In [1]: import numpy as np

In [2]: np.set_printoptions(precision=2, suppress=True, linewidth=140)

In [3]: Y = np.array([[3, 5], [3, 4]])

In [4]: F = np.triu(Y, 1)

In [5]: F
Out[5]: 
array([[0, 5],
       [0, 0]])

In [6]: # rank 1

In [7]: Uu, sig, Vh = np.linalg.svd(F)

In [8]: np.argmax(sig[:-1] / (sig[1:] + 1e-6)) + 1
Out[8]: np.int64(1)

In [9]: Y = Uu[:, :1] @ np.diag(sig[:1]) @ Vh[:1]

In [10]: Y
Out[10]: 
array([[0., 5.],
       [0., 0.]])

In [11]: np.linalg.matrix_rank(F, rtol=0.05)
Out[11]: np.int64(1)

In [12]: np.linalg.matrix_rank(Y)
Out[12]: np.int64(1)

In [13]: round(np.linalg.det(F.T), 2)
Out[13]: np.float64(0.0)

In [14]: np.round(np.linalg.det(F[::-1]), 2)
Out[14]: np.float64(0.0)

In [15]: np.kron(np.eye(2, dtype=int), F)
Out[15]: 
array([[0, 5, 0, 0],
       [0, 0, 0, 0],
       [0, 0, 0, 5],
       [0, 0, 0, 0]])

In [16]: np.sort(np.linalg.eigvals(F))
Out[16]: array([0., 0.])

In [17]: F @ F
Out[17]: 
array([[0, 0],
       [0, 0]])

In [18]: np.linalg.matrix_rank(F - F[0, 0] * np.eye(2))
Out[18]: np.int64(1)

In [19]: W0 = np.array([[4, 3, 6, 2], [6, 0, 0, 5], [2, 6, 12, 5], [6, 4, 8, 3]])

In [20]: W0
Out[20]: 
array([[ 4,  3,  6,  2],
       [ 6,  0,  0,  5],
       [ 2,  6, 12,  5],
       [ 6,  4,  8,  3]])

In [21]: rng = np.random.default_rng(91971)

In [22]: Y = F + rng.integers(-2, 3, (2, 1)) @ rng.integers(-2, 3, (1, 2))

In [23]: Y
Out[23]: 
array([[-4,  5],
       [-4,  0]])

In [24]: np.abs(Y - F).sum(axis=1)
Out[24]: array([4, 4])

In [25]: Y = W0[0, 0] * W0[1:] - np.outer(W0[1:, 0], W0[0])

In [26]: Y
Out[26]: 
array([[  0, -18, -36,   8],
       [  0,  18,  36,  16],
       [  0,  -2,  -4,   0]])

In [27]: np.flatnonzero(~Y.round(6).any(axis=1))
Out[27]: array([], dtype=int64)

In [28]: Y = np.array([[5, 3, 0], [2, 2, 4], [0, 3, 5]])

In [29]: E = Y + Y.T

In [30]: E
Out[30]: 
array([[10,  5,  0],
       [ 5,  4,  7],
       [ 0,  7, 10]])

In [31]: ev, evecs = np.linalg.eig(E)

In [32]: np.sort(np.linalg.eigvals(np.linalg.inv(E)))
Out[32]: array([-0.47,  0.06,  0.1 ])

In [33]: np.sort(np.linalg.eigvals(E.T))
Out[33]: array([-2.11, 10.  , 16.11])

In [34]: ev
Out[34]: array([-2.11, 10.  , 16.11])

In [35]: Q, evecs = np.linalg.qr(E[:, :2])[0], np.linalg.qr(E[:, 2:])[0]

In [36]: sig = np.linalg.svd(Q.T @ evecs, compute_uv=False)

In [37]: round(float(np.linalg.norm(Q @ Q.T - evecs @ evecs.T, 2)), 2)
Out[37]: 1.0

In [38]: sig
Out[38]: array([0.94])

In [39]: w1 = np.array([[2, 2, 0, 1, 3, 0], [2, 1, 2, 1, 3, 0], [1, 0, 1, 0, 3, 3]])

In [40]: coef = np.array([3, 3, 0, 3, 3, 0])

In [41]: hid = np.maximum(E @ w1 + coef, 0)

In [42]: np.linalg.matrix_rank(hid)
Out[42]: np.int64(3)

In [43]: (hid > 0).mean(axis=0)
Out[43]: array([1.  , 1.  , 1.  , 1.  , 1.  , 0.67])

In [44]: cent = np.array([[-4, -3, -5],
    ...:     [-1, -3, -4],
    ...:     [3, -5, -5],
    ...:     [-1, -3, -3],
    ...:     [2, 4, 5],
    ...:     [-3, -5, -1]])

In [45]: w1 @ cent
Out[45]: 
array([[ -5,  -3,  -6],
       [  2, -10, -12],
       [ -4, -11,   2]])

In [46]: hid @ cent
Out[46]: 
array([[ -52,  -95, -141],
       [ -57, -147,  -85],
       [ -38, -195,  -85]])

In [47]: m1 = np.array([[-4, -15, -3], [2, 0, 0], [-5, -10, -2], [5, 20, 4]])

In [48]: # rank 2

In [49]: Uu, sig, Vh = np.linalg.svd(m1)

In [50]: evecs = Vh[:(sig > 1e-8).sum()]

In [51]: vec = m1[1] + -1 * m1[0] + rng.integers(2) * np.eye(3)[2]

In [52]: vec
Out[52]: array([ 6., 15.,  3.])

In [53]: round(float(np.linalg.norm(vec - evecs.T @ evecs @ vec)), 2)
Out[53]: 0.0

In [54]: np.allclose(evecs.T @ evecs @ vec, vec)
Out[54]: True

In [55]: np.round(evecs.T @ evecs, 2) + 0
Out[55]: 
array([[1.  , 0.  , 0.  ],
       [0.  , 0.96, 0.19],
       [0.  , 0.19, 0.04]])

In [56]: Uu, sig, Vh = np.linalg.svd(F)

In [57]: evecs = Vh[:(sig > 1e-8).sum()]

In [58]: vec = F[1] + -1 * F[0] + rng.integers(2) * np.eye(2)[0]

In [59]: vec
Out[59]: array([ 1., -5.])

In [60]: evecs.T @ evecs
Out[60]: 
array([[0., 0.],
       [0., 1.]])

In [61]: np.diag(evecs.T @ evecs)
Out[61]: array([0., 1.])

In [62]: r = np.linalg.matrix_rank(m1)

In [63]: r
Out[63]: np.int64(2)

In [64]: ns = np.linalg.svd(m1)[2][r:].T

In [65]: [int(np.linalg.matrix_rank(m1[:i])) for i in range(1, len(m1) + 1)]
Out[65]: [1, 2, 2, 2]

In [66]: np.round(m1 @ ns, 2) + 0
Out[66]: 
array([[0.],
       [0.],
       [0.],
       [0.]])

In [67]: ns.shape
Out[67]: (3, 1)

In [68]: Y = m1 + rng.integers(-2, 3, (4, 2)) @ rng.integers(-2, 3, (2, 3))

In [69]: Y
Out[69]: 
array([[ -2, -13,  -1],
       [ -2,   0,   4],
       [ -7, -14,  -8],
       [ 13,  24,   4]])

In [70]: np.linalg.matrix_rank(Y - m1, tol=1e-8)
Out[70]: np.int64(2)

In [71]: Y - m1
Out[71]: 
array([[ 2,  2,  2],
       [-4,  0,  4],
       [-2, -4, -6],
       [ 8,  4,  0]])

In [72]: np.round(np.linalg.svd(Y - m1, compute_uv=False), 2) + 0
Out[72]: array([10.8 ,  7.96,  0.  ])

In [73]: def softmax(z):
    ...:     e = np.exp(z - z.max(axis=-1, keepdims=True))
    ...:     return e / e.sum(axis=-1, keepdims=True)
    ...: 

In [74]: softmax(m1).sum(axis=1)
Out[74]: array([1., 1., 1., 1.])

In [75]: att = m1 @ m1.T / np.sqrt(3)

In [76]: softmax(att).round(6).argmax(axis=1)
Out[76]: array([0, 3, 0, 3])

In [77]: softmax(att)[0] @ m1
Out[77]: array([ -4., -15.,  -3.])

In [78]: X = np.loadtxt("out5.csv", delimiter=",")

In [79]: X
Out[79]: 
array([[ 0.6 , -0.67,  0.13,  0.13, -0.4 ],
       [-0.67, -0.11,  0.22,  0.22, -0.67],
       [ 0.13,  0.22,  0.96, -0.04,  0.13],
       [ 0.13,  0.22, -0.04,  0.96,  0.13],
       [-0.4 , -0.67,  0.13,  0.13,  0.6 ]])

In [80]: ev, evecs = np.linalg.eig(X)

In [81]: np.sort(np.linalg.eigvals(X.T))
Out[81]: array([-1.,  1.,  1.,  1.,  1.])

In [82]: Q = X.astype(float).copy()

In [83]: for j in range(5):
    ...:     Q[:, j] -= Q[:, :j] @ (Q[:, :j].T @ Q[:, j])
    ...:     Q[:, j] /= np.linalg.norm(Q[:, j])
    ...: 

In [84]: np.round(Q.T @ X, 2) + 0
Out[84]: 
array([[1., 0., 0., 0., 0.],
       [0., 1., 0., 0., 0.],
       [0., 0., 1., 0., 0.],
       [0., 0., 0., 1., 0.],
       [0., 0., 0., 0., 1.]])

In [85]: proj = np.triu(np.array([[-7, 2, 8, 6], [-3, 6, 2, -2], [-6, -8, 1, 2], [7, 4, 4, 1]]), 1) + np.eye(4)

In [86]: Y = proj @ W0 @ np.linalg.inv(proj)

In [87]: Y
Out[87]: 
array([[  68.,  -61., -272.,   84.],
       [  -2.,    8.,    8.,   21.],
       [  14.,  -14.,  -56.,   11.],
       [   6.,   -8.,  -24.,   -1.]])

In [88]: np.trace(Y), np.trace(W0)
Out[88]: (np.float64(19.0), np.int64(19))

In [89]: Q, r_ = np.linalg.qr(X)

In [90]: Q.shape, r_.shape
Out[90]: ((5, 5), (5, 5))

In [91]: np.trace(Q @ Q.T)
Out[91]: np.float64(5.0)

In [92]: np.round(Q.T @ Q, 2) + 0
Out[92]: 
array([[1., 0., 0., 0., 0.],
       [0., 1., 0., 0., 0.],
       [0., 0., 1., 0., 0.],
       [0., 0., 0., 1., 0.],
       [0., 0., 0., 0., 1.]])

In [93]: np.allclose(r_.T @ r_, X.T @ X)
Out[93]: True

In [94]: Q @ r_
Out[94]: 
array([[ 0.6 , -0.67,  0.13,  0.13, -0.4 ],
       [-0.67, -0.11,  0.22,  0.22, -0.67],
       [ 0.13,  0.22,  0.96, -0.04,  0.13],
       [ 0.13,  0.22, -0.04,  0.96,  0.13],
       [-0.4 , -0.67,  0.13,  0.13,  0.6 ]])

In [95]: abs(r_[0, 0]), round(float(np.linalg.norm(X[:, 0])), 2)
Out[95]: (np.float64(1.0), 1.0)

In [96]: np.abs(np.diag(r_))
Out[96]: array([1., 1., 1., 1., 1.])

In [97]: Q
Out[97]: 
array([[-0.6 , -0.67, -0.13, -0.13, -0.4 ],
       [ 0.67, -0.11, -0.22, -0.22, -0.67],
       [-0.13,  0.22, -0.96,  0.04,  0.13],
       [-0.13,  0.22,  0.04, -0.96,  0.13],
       [ 0.4 , -0.67, -0.13, -0.13,  0.6 ]])

In [98]: data = np.load("mat.npy")

In [99]: data
Out[99]: 
array([[ 7.,  6., -4., -6.,  0.],
       [ 6., 12., -6., -9.,  0.],
       [-4., -6.,  7.,  6.,  0.],
       [-6., -9.,  6., 12.,  0.],
       [ 0.,  0.,  0.,  0.,  3.]])

In [100]: Y = np.linalg.inv(data)

In [101]: np.linalg.det(data) * Y
Out[101]: 
array([[ 675., -162.,  108.,  162.,    0.],
       [-162.,  540.,  162.,  243.,    0.],
       [ 108.,  162.,  675., -162.,    0.],
       [ 162.,  243., -162.,  540.,    0.],
       [   0.,    0.,    0.,    0.,  783.]])

In [102]: Y
Out[102]: 
array([[ 0.29, -0.07,  0.05,  0.07,  0.  ],
       [-0.07,  0.23,  0.07,  0.1 ,  0.  ],
       [ 0.05,  0.07,  0.29, -0.07,  0.  ],
       [ 0.07,  0.1 , -0.07,  0.23,  0.  ],
       [ 0.  ,  0.  ,  0.  ,  0.  ,  0.33]])

In [103]: round(float(np.linalg.cond(data)), 2)
Out[103]: 9.67

In [104]: np.linalg.inv(Y)
Out[104]: 
array([[ 7.,  6., -4., -6.,  0.],
       [ 6., 12., -6., -9.,  0.],
       [-4., -6.,  7.,  6.,  0.],
       [-6., -9.,  6., 12.,  0.],
       [ 0.,  0.,  0.,  0.,  3.]])
